% python3 -q
>>> import numpy as np
>>> np.set_printoptions(precision=1, suppress=True, linewidth=160, legacy="1.25")
>>> rnd = lambda a: np.round(a, 1) + 0
>>> W0 = np.loadtxt("layer7.csv", delimiter=",")
>>> W0
array([[-1.2,  0.9,  2.1,  0.8, -1.7,  1.5, -0.8,  1.1,  2.1, -0.7,  0. , -1.2],
       [ 1. ,  0.7,  1.7,  0.2, -0.8, -0.4, -1.8,  0.3, -2. , -0.7,  1.5, -0.4],
       [-1.1, -1.6,  0.3, -1.4, -1.8, -1.3, -0.5, -0.7, -0.8,  0.2,  1.1,  0.5],
       [ 0.3,  1.1, -0.3,  1.7,  1.4,  2.8,  1.4, -0.1, -0.3, -1.5, -0.7,  2.4],
       [-0.5,  1.2,  0.1, -0.5, -0.1,  0.9, -1.1, -0.4, -0.6, -1.1,  0. , -1.8],
       [ 0.2, -0.1,  1.1, -1.5,  2.5, -1.5,  1.1,  0.4,  1.1,  1.1,  2. ,  1.1],
       [ 1.1, -0.4,  0.9,  1.6,  0.5,  1.5, -0.4, -0.5, -1.6, -0.5,  0.4,  0.6],
       [ 0.7, -0.7,  1.5,  0.4,  0.6,  0.1, -0.2, -0.9,  0.1,  0.5, -0.1,  0.1],
       [ 0.2,  0.9,  0.8,  0.3, -1.1, -0.5, -2.2, -0.1, -0.9,  0.8, -0.2,  1.2],
       [-0.3, -1.6, -1.6, -1.6,  1. ,  0. ,  0. ,  0.3, -0.3, -2.2, -0.6,  0.8],
       [-0.5, -1.4,  1. , -0.3, -0.9,  0.1, -1.8, -0.3, -1.6,  1.9,  1.4, -1.2],
       [ 0.5,  1.9,  2. ,  1. ,  0.9,  0. , -0.7,  0.2, -0.1,  1.8,  1.7, -2.2],
       [-0.1,  0.5,  1.1, -1.4, -0.5,  0.6, -1.5,  0.5, -0.8, -0.6,  0.1, -1.8],
       [ 0.6,  0.1, -0.7, -1.8, -1.1, -1.6, -0.4,  0.7,  1.7,  2.1, -0.6,  0.7],
       [ 1.3, -0.5,  0.8,  1.5, -0.5, -2.3,  0.3, -0.7, -0.8,  0.5,  0. , -0.5],
       [-0.2,  0.1,  0.7, -1.7,  0.2, -0.6, -0.9, -1. , -0.9, -0.4, -1.4,  1. ],
       [-0.1, -1. ,  0.1,  0.7, -2.5,  1. ,  0.4,  1.5, -1.9,  1. ,  1.1, -1.4],
       [ 2.2,  0.3, -0.1, -0.6,  0.9,  0. , -1.6, -1.5, -3.2, -2. , -0.4,  0. ],
       [ 0.6,  1.6,  0. , -0.6, -1.1,  0.6,  0. , -1.2, -2.7,  1.1,  0.6, -1.4],
       [ 0.2,  2.4,  0.6, -1. , -0.1,  0.6,  0.1, -0.1, -0.2,  0.5, -0.4,  0.2],
       [ 0.5,  0.2,  0.3, -0.2,  0.3,  0. , -0.6, -0.8, -0.3, -1.3,  1.7,  0.5],
       [-0.9,  0.2,  0.3,  1.3,  1.1, -0.2,  0.2, -0.3,  1. , -0.3,  0.7, -0.4],
       [-1.2, -0.7, -1.3,  0.3,  0.5,  1.6,  0. ,  0.9, -1.3,  1.1, -0.5, -0.8],
       [ 0.3, -1.5,  6.9,  1.8, -0.9,  4.8,  0.9,  0. ,  2.7, -0.3,  1.2, -0.3],
       [ 0.6, -0.7,  0.2, -0.2, -0.5,  0.8,  0.1, -1.8,  0.3,  0.1, -0.1, -0.8],
       [-0.8,  0.9, -0.3,  0.5, -0.2, -0.7, -1. , -0.8,  1.1,  1.3,  0.1, -0.5],
       [-0.4, -0.4, -0.7, -1.3,  0.6, -0.1,  0.3,  0.7, -1.5,  1.1,  0.9, -0.5],
       [ 1.9, -0.4,  0.6, -0.6,  0.1,  0.8,  0.3, -1.2,  1.8, -0.6,  1. , -1.7]])
>>> D = np.linalg.norm(W0[:, None] - W0[None], axis=-1)
>>> D.shape
(28, 28)
>>> np.flatnonzero(D[9] < D.mean() / 2)
array([9])
>>> rnd(np.linalg.norm(W0 - W0.mean(axis=0), axis=1))
array([4.4, 3.2, 3.6, 5.3, 2.7, 4.7, 2.9, 1.9, 3. , 4.4, 3.5, 4. , 2.7, 4.5, 3.5, 3.1, 4.1, 4.7, 3.6, 2.8, 2.3, 2.7, 3.6, 8.8, 2.3, 2.9, 2.9, 3.6])
>>> np.linalg.matrix_rank(D ** 2)
14
>>> (D + 1e9 * np.eye(28)).round(6).argmin(axis=1)
array([12, 20, 10,  6, 12, 26,  7, 24,  1, 15,  2, 25,  4, 25,  7,  8, 10,  6, 19,  4,  7, 25, 26,  0,  7, 21, 22, 24])
>>> rnd(np.linalg.norm(W0, axis=1))
array([4.5, 3.9, 3.7, 5. , 3. , 4.6, 3.3, 2.2, 3.3, 3.8, 4.1, 4.6, 3.3, 4.1, 3.5, 3.1, 4.4, 5. , 4.1, 2.8, 2.5, 2.4, 3.3, 9.3, 2.4, 2.7, 2.8, 3.8])
